>>> import numpy as np
>>> from numpy import linalg as LA
>>> np.set_printoptions(precision=2, suppress=True, linewidth=140)
>>> mat = np.load("m.npy")
>>> print(mat)
[[ 2  2 -6 -6]
 [ 3  2 -9 -6]
 [ 2  2  6  6]
 [ 3  2  9  6]]
>>> t3 = np.stack([mat, -3 * mat, mat[::-1]])
>>> print(t3.shape)
(3, 4, 4)
>>> print(t3.sum(axis=0))
[[ -1  -2  21  18]
 [ -4  -2  24  18]
 [ -1  -2 -21 -18]
 [ -4  -2 -24 -18]]
>>> print(LA.norm(t3, axis=(1, 2)))
[20.49 61.48 20.49]
>>> print(LA.matrix_rank(t3))
[4 4 4]
>>> print(LA.det(t3))
[  144. 11664.   144.]
>>> A = np.array([[5, 0, 0, 0, 0, 0],
...     [7, 1, 0, 0, 0, 0],
...     [2, 8, 6, 0, 0, 0],
...     [0, 5, 6, 8, 0, 0],
...     [6, 4, 4, 2, 3, 0],
...     [8, 5, 5, 1, 4, 6]])
>>> print(A)
[[5 0 0 0 0 0]
 [7 1 0 0 0 0]
 [2 8 6 0 0 0]
 [0 5 6 8 0 0]
 [6 4 4 2 3 0]
 [8 5 5 1 4 6]]
>>> vec = np.array([3, -5, 1, 0, 1, 2])
>>> h = np.maximum(A @ vec, 0)
>>> print(A.T @ h)
[377 136 120  30  95 120]
>>> print(np.flatnonzero(h > 1e-9))
[0 1 4 5]
>>> A2 = np.array([[-2, 1], [-3, 1]])
>>> J = np.tile(A2, (2, 2))
>>> print(J)
[[-2  1 -2  1]
 [-3  1 -3  1]
 [-2  1 -2  1]
 [-3  1 -3  1]]
>>> f, r1 = mat[3], mat[1]
>>> print(f @ f)
130
>>> p = (f @ r1) / (f @ f) * f
>>> print(p)
[-2.4 -1.6 -7.2 -4.8]
>>> print(LA.matrix_rank(np.outer(f, r1)))
1
>>> print(np.round((r1 - p) @ f, 2))
0.0
>>> w1 = np.array([[-2, -3], [1, 3], [-3, 2], [1, -2]])
>>> c = np.array([1, -2])
>>> hid = np.maximum(J @ w1 + c, 0)
>>> print(LA.matrix_rank(hid))
2
>>> print((hid > 0).mean(axis=0))
[1. 1.]
>>> print((hid > 0).astype(int))
[[1 1]
 [1 1]
 [1 1]
 [1 1]]
>>> Z = np.array([[2, -2, -2], [2, -1, 0]])
>>> print((hid @ Z).round(6).argmax(axis=1))
[0 0 0 0]
>>> print(hid @ Z)
[[ 28 -27 -26]
 [ 40 -38 -36]
 [ 28 -27 -26]
 [ 40 -38 -36]]
>>> rk = LA.matrix_rank(J)
>>> print(rk)
2
>>> null = LA.svd(J)[2][rk:].T
>>> print([int(LA.matrix_rank(np.delete(J, i, axis=0))) for i in range(4)])
[2, 2, 2, 2]
>>> print(np.round(J @ null, 2) + 0)
[[0. 0.]
 [0. 0.]
 [0. 0.]
 [0. 0.]]
>>> print(np.allclose(J @ null, 0))
True
>>> feats = np.load("w.npy")
>>> print(feats)
[[ 1.    0.    0.    0.    0.    0.    0.    0.    0.    0.    0.    0.  ]
 [ 0.    1.    0.    0.    0.    0.    0.    0.    0.    0.    0.    0.  ]
 [ 0.    0.    0.87  0.    0.    0.    0.    0.    0.   -0.5   0.    0.  ]
 [ 0.    0.    0.    1.    0.    0.    0.    0.    0.    0.    0.    0.  ]
 [ 0.    0.    0.    0.    1.    0.    0.    0.    0.    0.    0.    0.  ]
 [ 0.    0.    0.    0.    0.    1.    0.    0.    0.    0.    0.    0.  ]
 [ 0.    0.    0.    0.    0.    0.    1.    0.    0.    0.    0.    0.  ]
 [ 0.    0.    0.    0.    0.    0.    0.    1.    0.    0.    0.    0.  ]
 [ 0.    0.    0.    0.    0.    0.    0.    0.    1.    0.    0.    0.  ]
 [ 0.    0.    0.5   0.    0.    0.    0.    0.    0.    0.87  0.    0.  ]
 [ 0.    0.    0.    0.    0.    0.    0.    0.    0.    0.    1.    0.  ]
 [ 0.    0.    0.    0.    0.    0.    0.    0.    0.    0.    0.    1.  ]]
>>> vec = np.array([2, 0, -2, 0, 0, -1, 1, 1, 2, 1, -2, 0])
>>> print([p for p in range(1, 25) if np.allclose(LA.matrix_power(feats, p), np.eye(12))])
[12, 24]
>>> print(np.sort(np.abs(np.degrees(np.angle(LA.eigvals(feats))))))
[ 0.  0.  0.  0.  0.  0.  0.  0.  0.  0. 30. 30.]
>>> print(round(LA.norm(vec), 2), np.round(LA.norm(feats @ vec), 2))
4.47 4.47
>>> print(feats.T @ (feats @ vec))
[ 2.  0. -2.  0.  0. -1.  1.  1.  2.  1. -2.  0.]
>>> proj = np.triu(np.array([[2, 0, 3, 2], [1, 3, 3, 1], [3, 1, 2, 0], [3, 1, 2, 0]]), 1) + np.eye(4)
>>> A2 = proj @ mat @ LA.inv(proj)
>>> print(proj @ mat - mat @ proj)
[[ 12.  10.  24.  24.]
 [  9.   8.  12.  16.]
 [  0.   0. -12.  -6.]
 [  0.   0. -15.  -8.]]
>>> A2 = LA.inv(feats)
>>> print(np.round(LA.slogdet(feats)[0], 2))
1.0
>>> print(LA.inv(A2))
[[ 1.    0.    0.    0.    0.    0.    0.    0.    0.    0.    0.    0.  ]
 [ 0.    1.    0.    0.    0.    0.    0.    0.    0.    0.    0.    0.  ]
 [ 0.    0.    0.87  0.    0.    0.    0.    0.    0.   -0.5   0.    0.  ]
 [ 0.    0.    0.    1.    0.    0.    0.    0.    0.    0.    0.    0.  ]
 [ 0.    0.    0.    0.    1.    0.    0.    0.    0.    0.    0.    0.  ]
 [ 0.    0.    0.    0.    0.    1.    0.    0.    0.    0.    0.    0.  ]
 [ 0.    0.    0.    0.    0.    0.    1.    0.    0.    0.    0.    0.  ]
 [ 0.    0.    0.    0.    0.    0.    0.    1.    0.    0.    0.    0.  ]
 [ 0.    0.    0.    0.    0.    0.    0.    0.    1.    0.    0.    0.  ]
 [ 0.    0.    0.5   0.    0.    0.    0.    0.    0.    0.87  0.    0.  ]
 [ 0.    0.    0.    0.    0.    0.    0.    0.    0.    0.    1.    0.  ]
 [ 0.    0.    0.    0.    0.    0.    0.    0.    0.    0.    0.    1.  ]]
>>> print(LA.det(feats) * A2)
[[ 1.    0.    0.    0.    0.    0.    0.    0.    0.    0.    0.    0.  ]
 [ 0.    1.    0.    0.    0.    0.    0.    0.    0.    0.    0.    0.  ]
 [ 0.    0.    0.87  0.    0.    0.    0.    0.    0.    0.5   0.    0.  ]
 [ 0.    0.    0.    1.    0.    0.    0.    0.    0.    0.    0.    0.  ]
 [ 0.    0.    0.    0.    1.    0.    0.    0.    0.    0.    0.    0.  ]
 [ 0.    0.    0.    0.    0.    1.    0.    0.    0.    0.    0.    0.  ]
 [ 0.    0.    0.    0.    0.    0.    1.    0.    0.    0.    0.    0.  ]
 [ 0.    0.    0.    0.    0.    0.    0.    1.    0.    0.    0.    0.  ]
 [ 0.    0.    0.    0.    0.    0.    0.    0.    1.    0.    0.    0.  ]
 [ 0.    0.   -0.5   0.    0.    0.    0.    0.    0.    0.87  0.    0.  ]
 [ 0.    0.    0.    0.    0.    0.    0.    0.    0.    0.    1.    0.  ]
 [ 0.    0.    0.    0.    0.    0.    0.    0.    0.    0.    0.    1.  ]]
